$ python -q
>>> import numpy as np
>>> np.set_printoptions(precision=2, suppress=True, linewidth=120, sign=" ")
>>> def rnd(a):
...     return np.round(a, 2) + 0
... 
>>> m1 = np.loadtxt("a.csv", delimiter=",")
>>> m1
array([[ -0.2,  -1.5, -16. ,  -0.2,  -2.2],
       [ -1.2,   1. ,  16. ,   0.3,   1.8],
       [  0.4,  -0.9,   4. ,   0.7,  -0.8]])
>>> T = np.stack([m1, 2 * m1, m1[::-1]])
>>> rnd(np.einsum("bij,cij->bc", T, T))
array([[  543.04,  1086.08,   139.55],
       [ 1086.08,  2172.16,   279.1 ],
       [  139.55,   279.1 ,   543.04]])
>>> rnd(np.linalg.norm(T, axis=(1, 2)))
array([ 23.3 ,  46.61,  23.3 ])
>>> (T @ m1.T).shape
(3, 3, 3)
>>> rnd(T.sum(axis=0))
array([[ -0.2,  -5.4, -44. ,   0.1,  -7.4],
       [ -4.8,   4. ,  64. ,   1.2,   7.2],
       [  1. ,  -4.2,  -4. ,   1.9,  -4.6]])
>>> [round(float(x), 2) for x in np.linalg.svd(m1, compute_uv=False)[:3]]
[23.2, 1.93, 1.07]
>>> np.linalg.matrix_rank(m1, rtol=0.1)
np.int64(1)
>>> def softmax(z):
...     e = np.exp(z - z.max(axis=-1, keepdims=True))
...     return e / e.sum(axis=-1, keepdims=True)
... 
>>> softmax(m1).sum(axis=1)
array([ 1.,  1.,  1.])
>>> rnd(softmax(m1[2]))
array([ 0.03,  0.01,  0.93,  0.03,  0.01])
>>> S = m1 @ m1.T / np.sqrt(5)
>>> rnd(softmax(S))
array([[ 1.,  0.,  0.],
       [ 0.,  1.,  0.],
       [ 0.,  1.,  0.]])
>>> rnd(softmax(S + np.triu(np.full(S.shape, -np.inf), 1)))
array([[ 1.,  0.,  0.],
       [ 0.,  1.,  0.],
       [ 0.,  1.,  0.]])
>>> X = np.array([[-1.11, 4.26, 2.37],
...     [3.02, -2.35, 3.22],
...     [-4.04, -2.73, 1.1],
...     [-2.69, -3.73, 1.96],
...     [0.96, 3.8, -3.1],
...     [3.41, -3.62, 0.5],
...     [1.47, 3.8, 2.9],
...     [0.12, -4.12, -2.84],
...     [-3.49, -0.58, -3.54],
...     [-3.71, 3.19, 1.02],
...     [-4.51, 1.34, 1.71],
...     [0.18, 5.0, -0.03],
...     [4.89, 0.34, 0.99],
...     [2.72, 4.16, -0.53],
...     [-0.33, -4.99, 0.15],
...     [1.21, -4.82, 0.56],
...     [4.25, -1.67, -2.04],
...     [0.69, -1.88, -4.58]])
>>> r0, v = X[9], X[16]
>>> rnd(r0 @ v)
np.float64(-23.18)
>>> p = (r0 @ v) / (r0 @ r0) * r0
>>> rnd((v - p) @ r0)
np.float64(0.0)
>>> rnd(np.linalg.norm(r0 + v) ** 2 + np.linalg.norm(r0 - v) ** 2)
np.float64(99.99)
